$ python -q
>>> import numpy as np
>>> np.set_printoptions(precision=3, suppress=True, linewidth=160)
>>> tidy = lambda a: np.round(a, 3) + 0
>>> A = np.load("arr.npy")
>>> A
array([[-8., -1.,  0.,  0.],
       [-1., -6., -1.,  0.],
       [ 0., -1.,  4., -1.],
       [ 0.,  0., -1.,  2.]])
>>> # symmetric
>>> x = np.array([-5, 5, 5, -5])
>>> h = np.maximum(A @ x, 0)
>>> np.maximum(A @ x, 0) - np.maximum(-A @ x, 0)
array([ 35., -30.,  20., -15.])
>>> np.flatnonzero(h > 1e-9)
array([0, 2])
>>> np.maximum(A @ (3 * x), 0)
array([105.,   0.,  60.,   0.])
>>> x = np.array([-1, 2, -1, 0])
>>> y = A @ x
>>> y
array([  6., -10.,  -6.,   1.])
>>> tidy(np.linalg.solve(A.T, A[0]))
array([1., 0., 0., 0.])
>>> tidy(np.linalg.solve(A, y))
array([-1.,  2., -1.,  0.])
>>> tidy(np.linalg.solve(A, 4 * y))
array([-4.,  8., -4.,  0.])
>>> tidy(np.linalg.solve(A, A[:, 0]))
array([1., 0., 0., 0.])
>>> tidy(np.linalg.solve(A, y + A[:, 1]))
array([-1.,  3., -1.,  0.])
>>> m1 = np.array([[-3, -1, 0, 0], [-2, 4, 0, 0], [0, 0, -3, -1], [0, 0, -2, 4]])
>>> m1
array([[-3, -1,  0,  0],
       [-2,  4,  0,  0],
       [ 0,  0, -3, -1],
       [ 0,  0, -2,  4]])
>>> np.einsum("ij,ji->", m1, m1)
np.int64(58)
>>> np.kron(np.eye(2, dtype=int), m1)
array([[-3, -1,  0,  0,  0,  0,  0,  0],
       [-2,  4,  0,  0,  0,  0,  0,  0],
       [ 0,  0, -3, -1,  0,  0,  0,  0],
       [ 0,  0, -2,  4,  0,  0,  0,  0],
       [ 0,  0,  0,  0, -3, -1,  0,  0],
       [ 0,  0,  0,  0, -2,  4,  0,  0],
       [ 0,  0,  0,  0,  0,  0, -3, -1],
       [ 0,  0,  0,  0,  0,  0, -2,  4]])
>>> tidy(np.linalg.eigvals(m1))
array([-3.275,  4.275, -3.275,  4.275])
>>> rng = np.random.default_rng(91)
>>> feats = np.array([[2, 0, 0, 2], [0, 2, 1, 1], [0, 0, 2, 1]]) * (rng.random((3, 4)) < 0.3)
>>> feats
array([[2, 0, 0, 2],
       [0, 0, 1, 0],
       [0, 0, 2, 0]])
>>> # columns 0 and 3 are equal
>>> tidy(feats @ np.linalg.pinv(feats) @ feats)
array([[2., 0., 0., 2.],
       [0., 0., 1., 0.],
       [0., 0., 2., 0.]])
>>> tidy(np.trace(np.linalg.pinv(feats) @ feats))
np.float64(2.0)
>>> left, s, vt = np.linalg.svd(feats)
>>> np.argmax(s[:-1] / (s[1:] + 1e-6)) + 1
np.int64(2)
>>> A2 = left[:, :2] @ np.diag(s[:2]) @ vt[:2]
>>> np.linalg.matrix_rank(A2)
np.int64(2)
>>> tidy(np.abs(feats - A2).max())
np.float64(0.0)
>>> [round(float(x), 3) for x in np.linalg.svd(feats, compute_uv=False)[:3]]
[2.828, 2.236, 0.0]
>>> tidy(np.linalg.norm(feats, 2) / np.linalg.norm(feats))
np.float64(0.784)
>>> A2 = feats / np.sqrt((feats ** 2).mean(axis=1, keepdims=True))
>>> tidy(np.linalg.norm(A2, axis=1))
array([2., 2., 2.])
>>> feats - feats.mean(axis=1, keepdims=True)
array([[ 1.  , -1.  , -1.  ,  1.  ],
       [-0.25, -0.25,  0.75, -0.25],
       [-0.5 , -0.5 ,  1.5 , -0.5 ]])
>>> A2[2]
array([0., 0., 2., 0.])
>>> K = np.triu(rng.random((3, 3)) < 0.8, 1).astype(int)
>>> K = K + K.T
>>> K
array([[0, 1, 1],
       [1, 0, 1],
       [1, 1, 0]])
>>> tidy(np.sort(np.abs(np.linalg.eigvals(K))))
array([1., 1., 2.])
>>> u = np.array([0, 3, 3])
>>> np.correlate(K[2], K[1], "full")
array([1, 1, 1, 1, 0])
>>> np.array([np.convolve(row, u, "same") for row in K])
array([[0, 3, 6],
       [3, 3, 3],
       [3, 6, 3]])
>>> np.polyval(u, K[2])
array([6, 6, 3])
>>> feats.ravel(order="F")
array([2, 0, 0, 0, 0, 0, 0, 1, 2, 2, 0, 0])
>>> feats.reshape(2, -1)
array([[2, 0, 0, 2, 0, 0],
       [1, 0, 0, 0, 2, 0]])
>>> feats.reshape(-1, 2)
array([[2, 0],
       [0, 2],
       [0, 0],
       [1, 0],
       [0, 0],
       [2, 0]])
>>> blk = feats.reshape(3, 2, -1)
>>> np.einsum("ihd,ihd->ih", blk, blk)
array([[4, 4],
       [0, 1],
       [0, 4]])
>>> blk.shape
(3, 2, 2)
>>> data = np.load("mat.npy")
>>> data
array([[-2, -1,  0],
       [ 1,  2,  3],
       [ 4,  5,  6],
       [ 7,  8,  9]])
>>> # rank 2
>>> A2 = np.array([[1, 1], [2, 1], [0, -2]])
>>> np.einsum("ij->j", data)
array([10, 14, 18])
>>> np.einsum("ij,ij->i", data, data)
array([  5,  14,  77, 194])
>>> np.einsum("ik,kj->ij", data, A2)
array([[-4, -3],
       [ 5, -3],
       [14, -3],
       [23, -3]])
>>> A2.T @ data.T
array([[-4,  5, 14, 23],
       [-3, -3, -3, -3]])
>>> np.einsum("ik,kj->ji", data, A2)
array([[-4,  5, 14, 23],
       [-3, -3, -3, -3]])
>>> data @ A2
array([[-4, -3],
       [ 5, -3],
       [14, -3],
       [23, -3]])
>>> np.linalg.matrix_rank(data @ A2)
np.int64(2)
>>> np.linalg.matrix_rank(np.vstack([data, A2.T]))
np.int64(3)
>>> w1 = np.array([[3, 1, 3], [2, 3, 2], [3, 1, 3]])
>>> coef = np.array([1, 0, 1])
>>> act = np.maximum(data @ w1 + coef, 0)
>>> np.linalg.matrix_rank(act)
np.int64(2)
>>> (act > 0).astype(int)
array([[0, 0, 0],
       [1, 1, 1],
       [1, 1, 1],
       [1, 1, 1]])
>>> act
array([[ 0,  0,  0],
       [17, 10, 17],
       [41, 25, 41],
       [65, 40, 65]])
>>> C = np.array([[-1, 1, -1], [-1, -3, -3], [3, 0, 3]])
>>> act @ C
array([[  0,   0,   0],
       [ 24, -13,   4],
       [ 57, -34,   7],
       [ 90, -55,  10]])
>>> (act @ C).round(6).argmax(axis=1)
array([0, 0, 0, 0])
>>> M = np.loadtxt("a.csv", delimiter=",")
>>> M
array([[0., 0., 0., 0.],
       [0., 0., 1., 1.],
       [0., 1., 0., 1.],
       [0., 1., 1., 0.]])
>>> # symmetric, so the eigenvalues are real
>>> rank = np.linalg.matrix_rank(M)
>>> rank
np.int64(3)
>>> null = np.linalg.svd(M)[2][rank:].T
>>> M @ null
array([[0.],
       [0.],
       [0.],
       [0.]])
>>> null[:, 0] / null[np.abs(null[:, 0]).round(6).argmax(), 0]
array([1., 0., 0., 0.])
>>> np.linalg.matrix_rank(M.T @ M), np.linalg.matrix_rank(M @ M.T)
(np.int64(3), np.int64(3))
>>> np.allclose(M @ null, 0)
True
>>> null @ null.T
array([[1., 0., 0., 0.],
       [0., 0., 0., 0.],
       [0., 0., 0., 0.],
       [0., 0., 0., 0.]])
>>> X = np.load("out18.npy")
>>> X
array([[-14.922,  -6.187, -26.318],
       [  9.458,  12.299,  -7.584],
       [ -9.671,  -7.824, -17.499],
       [ 12.689,   7.582, -18.368],
       [-43.076,  31.472,  -7.298],
       [-11.193,   3.816,   1.33 ],
       [  0.745,  46.453, -18.535],
       [ -2.24 , -43.782, -13.088],
       [ -4.017,  -4.064,  21.066],
       [-19.076,  -1.515, -15.981],
       [ 26.617, -13.288,   3.079],
       [-18.078,  -5.109,  -5.136],
       [ -5.148, -27.801,  26.185],
       [ -2.741,  22.693,   7.199],
       [-15.989,  -6.066,   9.229],
       [ 15.118,  -4.278, -13.97 ],
       [-10.377,  16.726,   3.154],
       [ 16.38 ,  22.744,  -1.142],
       [  3.934,  18.735,  22.244],
       [ 41.706,  33.341, -41.83 ],
       [ 21.279,  -0.159,   4.209],
       [ 43.905,  20.429, -36.075]])
>>> C = X[[6, 19]].astype(float)
>>> for _ in range(6):
...     z = np.linalg.norm(X[:, None] - C, axis=-1).argmin(axis=1)
...     C = np.array([X[z == j].mean(axis=0) for j in range(2)])
... 
>>> z
array([0, 0, 0, 0, 0, 0, 0, 0, 0, 0, 0, 0, 0, 0, 0, 0, 0, 0, 0, 1, 0, 1])
>>> np.abs(C[1] - C[0]).argmax()
np.int64(0)
>>> tidy(C)
array([[ -2.515,   3.122,  -2.361],
       [ 42.806,  26.885, -38.952]])
